>>> import numpy as np
>>> import numpy.linalg as la
>>> np.set_printoptions(suppress=True, linewidth=200)
>>> A = np.loadtxt("out13.csv", delimiter=",")
>>> A
array([[ 0.,  2.,  0.,  0.,  0.],
       [10.,  0.,  0.,  0.,  0.],
       [12.,  0.,  0.,  3.,  0.],
       [ 0.,  0., 13., 13., 39.],
       [24.,  0., 22., 12., 13.],
       [ 0.,  5.,  0.,  3., 13.],
       [21.,  0.,  0.,  3.,  0.],
       [ 0.,  0.,  0.,  4.,  7.],
       [33.,  0., 18.,  9.,  0.],
       [ 0.,  4.,  0.,  0.,  0.],
       [ 0.,  0., 13., 12., 31.],
       [27.,  0., 16.,  9.,  1.],
       [23.,  0.,  3.,  4.,  0.],
       [42.,  0., 28., 12.,  1.],
       [ 0.,  2.,  0.,  0.,  0.],
       [10.,  0.,  0.,  2.,  0.],
       [ 0.,  4.,  0.,  7., 27.],
       [17.,  0.,  0.,  1.,  0.],
       [ 0.,  2.,  0.,  0.,  0.],
       [ 0.,  1.,  0.,  0.,  0.],
       [ 0.,  0.,  0.,  0.,  0.],
       [ 0.,  0.,  3.,  8., 19.]])
>>> # rows 0 and 14 are equal
>>> W2 = A[[21, 12]].astype(float)
>>> for _ in range(5):
...     z = la.norm(A[:, None] - W2, axis=-1).argmin(axis=1)
...     W2 = np.array([A[z == j].mean(axis=0) for j in range(2)])
... 
>>> z
array([0, 1, 1, 0, 1, 0, 1, 0, 1, 0, 0, 1, 1, 1, 0, 1, 0, 1, 0, 0, 0, 0])
>>> W2.round(3)
array([[ 0.   ,  1.667,  2.417,  3.917, 11.333],
       [21.9  ,  0.   ,  8.7  ,  5.5  ,  1.5  ]])
>>> np.bincount(z)
array([12, 10])
>>> Ac = A - A.mean(axis=0)
>>> vecs = la.svd(Ac)[2][:2]
>>> A2 = Ac - Ac @ vecs.T @ vecs
>>> round(float(la.norm(A2) / la.norm(Ac)), 3)
0.197
>>> np.round(np.cov(Ac @ vecs.T, rowvar=False), 3) + 0
array([[232.674,   0.   ],
       [  0.   , 161.757]])
>>> la.norm(A2, axis=1).round(6).argmax()
np.int64(6)
>>> A2 = np.c_[A[:, :3] @ np.array([[1, 0, -1], [1, -1, -1], [-1, 0, 0]]), np.array([2, -2, 0, 2, -2, 0, -2, 1, 1, 0, 1, 2, 1, -2, 1, -1, 2, -2, -2, 0, -2, 1])]
>>> A2
array([[  2.,  -2.,  -2.,   2.],
       [ 10.,   0., -10.,  -2.],
       [ 12.,   0., -12.,   0.],
       [-13.,   0.,   0.,   2.],
       [  2.,   0., -24.,  -2.],
       [  5.,  -5.,  -5.,   0.],
       [ 21.,   0., -21.,  -2.],
       [  0.,   0.,   0.,   1.],
       [ 15.,   0., -33.,   1.],
       [  4.,  -4.,  -4.,   0.],
       [-13.,   0.,   0.,   1.],
       [ 11.,   0., -27.,   2.],
       [ 20.,   0., -23.,   1.],
       [ 14.,   0., -42.,  -2.],
       [  2.,  -2.,  -2.,   1.],
       [ 10.,   0., -10.,  -1.],
       [  4.,  -4.,  -4.,   2.],
       [ 17.,   0., -17.,  -2.],
       [  2.,  -2.,  -2.,  -2.],
       [  1.,  -1.,  -1.,   0.],
       [  0.,   0.,   0.,  -2.],
       [ -3.,   0.,   0.,   1.]])
>>> np.round(la.lstsq(A, A2[:, 0])[0], 3) + 0
array([ 1.,  1., -1.,  0.,  0.])
>>> la.matrix_rank(np.c_[A, A2])
np.int64(6)
>>> la.matrix_rank(A2)
np.int64(4)
>>> np.round(la.norm(A2 - A @ la.lstsq(A, A2)[0], axis=0), 3) + 0
array([0.   , 0.   , 0.   , 5.816])
>>> rng = np.random.default_rng(3823)
>>> z = rng.integers(0, 2, 4)
>>> F = np.triu((z[:, None] == z) & (rng.random((4, 4)) < 0.8), 1).astype(int)
>>> F += F.T
>>> F
array([[0, 1, 0, 0],
       [1, 0, 1, 0],
       [0, 1, 0, 0],
       [0, 0, 0, 0]])
>>> left, sv, vt = la.svd(F)
>>> vecs = vt[:(sv > 1e-8).sum()]
>>> x0 = F[1] + 3 * F[0] + rng.integers(2) * np.eye(4)[1]
>>> x0
array([1., 4., 1., 0.])
>>> np.allclose(vecs.T @ vecs @ x0, x0)
True
>>> round(la.norm(x0 - vecs.T @ vecs @ x0), 3)
np.float64(0.0)
>>> la.matrix_rank(np.vstack([F, x0]))
np.int64(2)
>>> np.round(np.diag(vecs.T @ vecs), 3)
array([0.5, 1. , 0.5, 0. ])
>>> ev, vecs = la.eigh(F)
>>> x0 = np.array([-1, 0, 2, -2])
>>> np.round(vecs * np.abs(ev) @ vecs.T, 3) + 0
array([[0.707, 0.   , 0.707, 0.   ],
       [0.   , 1.414, 0.   , 0.   ],
       [0.707, 0.   , 0.707, 0.   ],
       [0.   , 0.   , 0.   , 0.   ]])
>>> np.abs(F).sum(axis=1).max(), round(np.abs(ev).max(), 3)
(np.int64(2), np.float64(1.414))
>>> (np.sign(vecs[:, -1].round(6)) == np.sign(vecs[0, -1].round(6))).astype(int)
array([1, 1, 1, 0])
>>> x0 @ F @ x0 / (x0 @ x0), round(float(ev[0]), 3), round(float(ev[-1]), 3)
(np.float64(0.0), -1.414, 1.414)
